% python3 -q
>>> import numpy as np
>>> import numpy.linalg as la
>>> np.set_printoptions(suppress=True, linewidth=160)
>>> def tidy(a):
...     return np.round(a, 3) + 0
... 
>>> E = np.load("data.npy")
>>> E
array([[ 1, -1,  1, -1,  1, -1,  1, -1],
       [ 1, -1, -1,  1, -1,  1,  1, -1],
       [ 1, -1,  1, -1, -1,  1, -1,  1],
       [ 1,  1,  1,  1,  1,  1,  1,  1]])
>>> u, g = E[0], E[2]
>>> u @ g
np.int64(0)
>>> p = (u @ g) / (u @ u) * u
>>> g - p
array([ 1., -1.,  1., -1., -1.,  1., -1.,  1.])
>>> print(tidy(la.norm(u + g) ** 2 + la.norm(u - g) ** 2))
32.0
>>> W = np.array([[-7, -8],
...     [6, 1],
...     [-5, 4],
...     [0, 0],
...     [-5, -2],
...     [-6, 1],
...     [1, -1],
...     [-3, -5]])
>>> coef = np.array([1, 2])
>>> act = np.maximum(E @ W + coef, 0)
>>> print(la.matrix_rank(act))
0
>>> W2 = np.array([[-4, 0], [1, 3]])
>>> print(act @ W2)
[[0 0]
 [0 0]
 [0 0]
 [0 0]]
>>> rng = np.random.default_rng(94)
>>> out = E + rng.integers(-2, 3, (4, 1)) @ rng.integers(-2, 3, (1, 8))
>>> out
array([[ 3, -3,  1,  3,  5,  1, -3,  1],
       [ 2, -2, -1,  3,  1,  2, -1,  0],
       [-1,  1,  1, -5, -5, -1,  3, -1],
       [ 0,  2,  1, -1, -1,  0,  3,  0]])
>>> out - E
array([[ 2, -2,  0,  4,  4,  2, -4,  2],
       [ 1, -1,  0,  2,  2,  1, -2,  1],
       [-2,  2,  0, -4, -4, -2,  4, -2],
       [-1,  1,  0, -2, -2, -1,  2, -1]])
>>> np.abs(out - E).sum(axis=1)
array([20, 10, 20, 10])
>>> mat = np.load("arr.npy")
>>> mat
array([[ 1,  0,  0,  0,  0],
       [ 1,  1,  0,  0,  0],
       [ 1,  1,  1,  0,  0],
       [ 1,  9,  3,  1,  0],
       [-2,  9, -5,  9,  1]])
>>> la.cond(mat) > 100
np.True_
>>> [round(float(x), 3) for x in la.svd(mat, compute_uv=False)[:3]]
[15.208, 7.504, 1.476]
>>> left, sigma, Vt = la.svd(mat)
>>> tidy(sigma)
array([15.208,  7.504,  1.476,  0.48 ,  0.012])
>>> out = left[:, :4] @ np.diag(sigma[:4]) @ Vt[:4]
>>> print(tidy(np.abs(mat - out).max()))
0.009
>>> print(tidy(la.norm(mat - out) / la.norm(mat)))
0.001
>>> hat = np.triu(np.array([[2, 2, 1, 2, 0],
...     [0, 0, 1, 2, 1],
...     [2, 1, 0, 1, 2],
...     [2, 0, 1, 1, 2],
...     [0, 2, 2, 1, 1]]), 1) + np.eye(5)
>>> out = hat @ mat @ la.inv(hat)
>>> np.trace(out), np.trace(mat)
(np.float64(5.0), np.int64(5))
>>> out
array([[  6.,   9.,  -8., -20.,  47.],
       [  2.,  25., -25., -18.,  62.],
       [ -2.,  32., -36.,  -5.,  52.],
       [ -3.,  33., -37.,  -4.,  51.],
       [ -2.,  13., -16.,   3.,  14.]])
>>> hat @ mat - mat @ hat
array([[  5.,  19.,   6.,   0.,   0.],
       [  1.,  26.,   0.,   7.,   0.],
       [ -3.,  25.,  -9.,  14.,  -1.],
       [ -4.,  16., -20.,  -5., -15.],
       [  0.,   4.,  -7.,  -9., -17.]])
>>> la.matrix_rank(out)
np.int64(5)
